$ python3 -q
>>> import numpy as np
>>> from numpy import linalg as LA
>>> np.set_printoptions(precision=2, suppress=True, linewidth=120)
>>> def rnd(a):
...     return np.round(a, 2) + 0
... 
>>> E = np.load("w.npy")
>>> E
array([[  1.29,  -0.48,  -0.48],
       [  2.29,  -0.08,  -0.08],
       [ -1.19,  -1.48,  -1.48],
       [  0.94,  -0.62,  -0.62],
       [  2.06,  -0.18,  -0.18],
       [  0.39,  -0.84,  -0.84],
       [  6.08,   1.43,   1.43],
       [  4.51,   0.81,   0.81],
       [ -3.55,  -2.42,  -2.42],
       [  1.28,  -0.49,  -0.49],
       [  8.53,   2.41,   2.41],
       [  7.25,   1.9 ,   1.9 ],
       [  1.36,  -0.45,  -0.45],
       [  2.19,  -0.12,  -0.12],
       [  5.49,   1.2 ,   1.2 ],
       [  6.6 ,   1.64,   1.64],
       [-10.82,  -5.33,  -5.33],
       [ -6.82,  -3.73,  -3.73],
       [  8.56,   2.43,   2.43],
       [  0.35,  -0.86,  -0.86],
       [  4.85,   0.94,   0.94],
       [  7.01,   1.8 ,   1.8 ],
       [ -1.26,  -1.51,  -1.51]])
>>> cent = E[[2, 11]].astype(float)
>>> for _ in range(5):
...     z = LA.norm(E[:, None] - cent, axis=-1).argmin(axis=1)
...     cent = np.array([E[z == j].mean(axis=0) for j in range(2)])
... 
>>> z
array([0, 0, 0, 0, 0, 0, 1, 1, 0, 0, 1, 1, 0, 0, 1, 1, 0, 0, 1, 0, 1, 1, 0])
>>> np.bincount(z)
array([14,  9])
>>> d = LA.norm(E[:, None] - E[None], axis=-1)
>>> print(d[1].round(6).argsort(kind="stable")[:4])
[ 1 13  4 12]
>>> d.mean(axis=1).argmax()
np.int64(16)
>>> np.flatnonzero(d[1] < d.mean() / 2)
array([ 0,  1,  3,  4,  5,  7,  9, 12, 13, 19])
>>> rnd(d[:5, :5])
array([[0.  , 1.15, 2.85, 0.4 , 0.88],
       [1.15, 0.  , 4.  , 1.55, 0.27],
       [2.85, 4.  , 0.  , 2.45, 3.73],
       [0.4 , 1.55, 2.45, 0.  , 1.28],
       [0.88, 0.27, 3.73, 1.28, 0.  ]])
>>> print(LA.matrix_rank(d ** 2))
4
>>> U, sigma, VT = LA.svd(E)
>>> np.argmax(sigma[:-1] / (sigma[1:] + 1e-6)) + 1
np.int64(2)
>>> print(rnd(sigma))
[27.08  5.62  0.  ]
>>> A2 = U[:, :2] @ np.diag(sigma[:2]) @ VT[:2]
>>> print(rnd(np.abs(E - A2).max()))
0.0
>>> LA.matrix_rank(A2)
np.int64(2)
>>> LA.matrix_rank(E, rtol=0.05)
np.int64(2)
>>> rnd(LA.norm(E - A2) / LA.norm(E))
np.float64(0.0)
>>> cov = np.cov(E, rowvar=False)
>>> rnd(np.corrcoef(E[:, 0], E[:, 1])[0, 1])
np.float64(1.0)
>>> rnd(np.corrcoef(E.T))
array([[1., 1., 1.],
       [1., 1., 1.],
       [1., 1., 1.]])
>>> print(cov.shape)
(3, 3)
>>> rnd(np.polyfit(E[:, 0], E[:, 1], 1))
array([ 0.4, -1. ])
>>> z = E[:, 0] > np.median(E[:, 0])
>>> f = E[z].mean(axis=0) - E[~z].mean(axis=0)
>>> np.argsort(-np.abs(f).round(6), kind="stable")
array([0, 1, 2])
>>> z.astype(int)
array([0, 1, 0, 0, 0, 0, 1, 1, 0, 0, 1, 1, 0, 1, 1, 1, 0, 0, 1, 0, 1, 1, 0])
>>> ((E - E.mean(axis=0)) @ f > 0).astype(int)
array([0, 1, 0, 0, 0, 0, 1, 1, 0, 0, 1, 1, 0, 1, 1, 1, 0, 0, 1, 0, 1, 1, 0])
>>> feats = np.loadtxt("m.csv", delimiter=",")
>>> print(feats)
[[13.67 11.22]
 [ 8.72 -0.43]
 [-0.03 10.4 ]
 [-5.92  7.99]]
>>> x0 = np.array([-3, 2])
>>> rhs = feats @ x0
>>> beta, lr = np.zeros(2), 1 / LA.norm(feats, 2) ** 2
>>> for i in range(5):
...     beta -= lr * feats.T @ (feats @ beta - rhs)
...     if i % 1 == 0: print(i, round(LA.norm(feats @ beta - rhs), 2))
... 
0 25.25
1 12.88
2 6.57
3 3.35
4 1.71
>>> rnd(LA.cond(feats))
np.float64(1.43)
>>> t = np.radians(36)
>>> R = np.eye(2)
>>> R[1, 1] = R[0, 0] = np.cos(t)
>>> R[1, 0], R[0, 1] = -np.sin(t), np.sin(t)
>>> rnd(R)
array([[ 0.81,  0.59],
       [-0.59,  0.81]])
>>> A2 = feats @ R.T
>>> rnd(LA.det(R)), rnd(np.trace(R))
(np.float64(1.0), np.float64(1.62))
>>> rnd(A2)
array([[17.65,  1.04],
       [ 6.8 , -5.47],
       [ 6.09,  8.43],
       [-0.09,  9.94]])
>>> print(rnd(LA.svd(feats, compute_uv=False)), rnd(LA.svd(A2, compute_uv=False)))
[20. 14.] [20. 14.]
>>> np.allclose(feats @ feats.T, A2 @ A2.T)
True
>>> np.allclose(LA.norm(feats, axis=1), LA.norm(A2, axis=1))
True
>>> rnd(np.abs(A2 - feats).max(axis=0))
array([ 6.12, 10.18])
>>> J = np.loadtxt("out8.csv", delimiter=",")
>>> print(J)
[[1. 0. 0.]
 [7. 7. 3.]
 [0. 0. 0.]
 [1. 0. 0.]
 [0. 0. 0.]
 [1. 0. 0.]
 [7. 8. 3.]
 [3. 2. 0.]
 [0. 0. 0.]
 [1. 1. 0.]
 [0. 0. 0.]
 [0. 0. 0.]
 [0. 0. 0.]
 [5. 6. 1.]
 [0. 0. 0.]
 [1. 1. 0.]]
>>> cent = J[[15, 7]].astype(float)
>>> for _ in range(5):
...     z = LA.norm(J[:, None] - cent, axis=-1).argmin(axis=1)
...     cent = np.array([J[z == j].mean(axis=0) for j in range(2)])
... 
>>> z
array([0, 1, 0, 0, 0, 0, 1, 0, 0, 0, 0, 0, 0, 1, 0, 0])
>>> rnd(cent)
array([[0.62, 0.31, 0.  ],
       [6.33, 7.  , 2.33]])
